$ python3 -q
>>> import numpy as np
>>> np.set_printoptions(precision=2, suppress=True, linewidth=200, floatmode="fixed")
>>> J = np.load("arr.npy")
>>> J
array([[-0.73, -0.58,  0.87, -0.51, -0.25,  0.99],
       [-0.74,  0.69,  0.52,  0.82, -0.30,  0.85],
       [ 0.96, -0.94, -0.93, -0.88,  0.81, -1.00],
       [ 0.33, -0.74, -0.45, -0.35,  0.42, -0.59],
       [ 0.98, -0.77, -0.99, -0.59,  0.83, -1.00],
       [-0.94,  0.88,  0.88, -0.51, -0.95,  0.97],
       [ 0.14,  1.00,  0.95,  0.95, -0.95,  0.95],
       [-0.97, -0.11,  1.00, -0.91, -0.89,  1.00],
       [ 0.66,  1.00,  0.27,  1.00,  0.05, -0.02],
       [ 0.94,  0.31, -0.69, -0.38,  0.42, -0.97],
       [-0.51, -1.00, -0.91, -1.00,  0.82, -0.87],
       [ 0.99,  1.00,  0.68,  0.87, -0.57, -0.55],
       [-0.05,  0.98,  0.96,  0.00, -0.75,  0.99],
       [-0.68, -0.98, -0.92,  0.92,  0.90, -0.85],
       [ 0.77,  0.92, -0.81,  0.95,  0.48, -0.97],
       [-0.46,  0.50,  0.46,  0.99,  0.76,  0.94],
       [ 0.98,  0.59, -0.81,  0.76,  0.83, -0.98],
       [ 0.36,  1.00,  0.96,  1.00, -0.35,  0.99],
       [-0.92, -0.20,  0.12, -0.45, -0.76,  0.38],
       [-0.99, -1.00, -0.97, -1.00,  0.83, -0.84],
       [ 0.87,  1.00,  1.00,  0.99,  0.11,  1.00],
       [-0.90, -0.39,  0.48, -0.27, -0.58,  0.85],
       [ 0.96,  0.12, -0.55,  0.62,  0.85, -0.85],
       [-0.53,  1.00,  1.00,  1.00, -0.89,  1.00],
       [ 0.98,  0.99, -0.62,  0.97,  0.65, -0.97],
       [ 0.76, -0.13, -0.83,  0.69,  0.71, -0.96],
       [ 0.92,  0.96, -0.66,  0.31, -0.14, -0.98],
       [ 0.78,  0.82,  0.26,  1.00,  0.97,  0.83],
       [ 0.20,  1.00,  0.64,  1.00,  0.55,  0.89],
       [ 0.97,  1.00,  0.97,  1.00, -0.34,  0.98],
       [ 0.85, -0.89,  0.05, -1.00, -0.49, -0.69],
       [-0.24, -0.74,  0.14,  0.74,  0.71,  0.74],
       [-0.83,  0.94,  0.89,  0.27, -0.85,  0.98]])
>>> x0 = np.array([2, 1, -2, -1, 1, -1])
>>> rhs = J @ x0
>>> np.linalg.lstsq(J, rhs)[0]
array([ 2.00,  1.00, -2.00, -1.00,  1.00, -1.00])
>>> rng = np.random.default_rng(7818)
>>> rhs = rhs + 0.1 * rng.normal(size=33)
>>> rhs
array([-4.49, -3.73,  5.49,  2.20,  5.72, -4.01, -3.48, -4.80,  0.80,  5.35,  2.44,  0.73, -2.74,  0.31,  4.38, -2.44,  5.02, -2.46, -2.97,  1.55, -1.22, -4.26,  4.27, -4.87,  4.81,  4.10,  4.59,
        1.00, -1.23, -1.23,  1.86, -2.32, -4.59])
>>> beta, *_ = np.linalg.lstsq(J, rhs)
>>> round(float(np.linalg.norm(rhs - J @ beta)), 2)
0.42
>>> np.round(J.T @ (rhs - J @ beta), 2) + 0
array([0.00, 0.00, 0.00, 0.00, 0.00, 0.00])
>>> beta.round()
array([ 2.00,  1.00, -2.00, -1.00,  1.00, -1.00])
>>> P = J @ np.linalg.solve(J.T @ J, J.T)
>>> P @ J[:, 4]
array([-0.25, -0.30,  0.81,  0.42,  0.83, -0.95, -0.95, -0.89,  0.05,  0.42,  0.82, -0.57, -0.75,  0.90,  0.48,  0.76,  0.83, -0.35, -0.76,  0.83,  0.11, -0.58,  0.85, -0.89,  0.65,  0.71, -0.14,
        0.97,  0.55, -0.34, -0.49,  0.71, -0.85])
>>> np.round(np.linalg.eigvalsh(P), 2) + 0
array([0.00, 0.00, 0.00, 0.00, 0.00, 0.00, 0.00, 0.00, 0.00, 0.00, 0.00, 0.00, 0.00, 0.00, 0.00, 0.00, 0.00, 0.00, 0.00, 0.00, 0.00, 0.00, 0.00, 0.00, 0.00, 0.00, 0.00, 1.00, 1.00, 1.00, 1.00, 1.00,
       1.00])
>>> np.linalg.matrix_rank(np.eye(33) - P)
np.int64(27)
>>> np.trace(P)
np.float64(6.0)
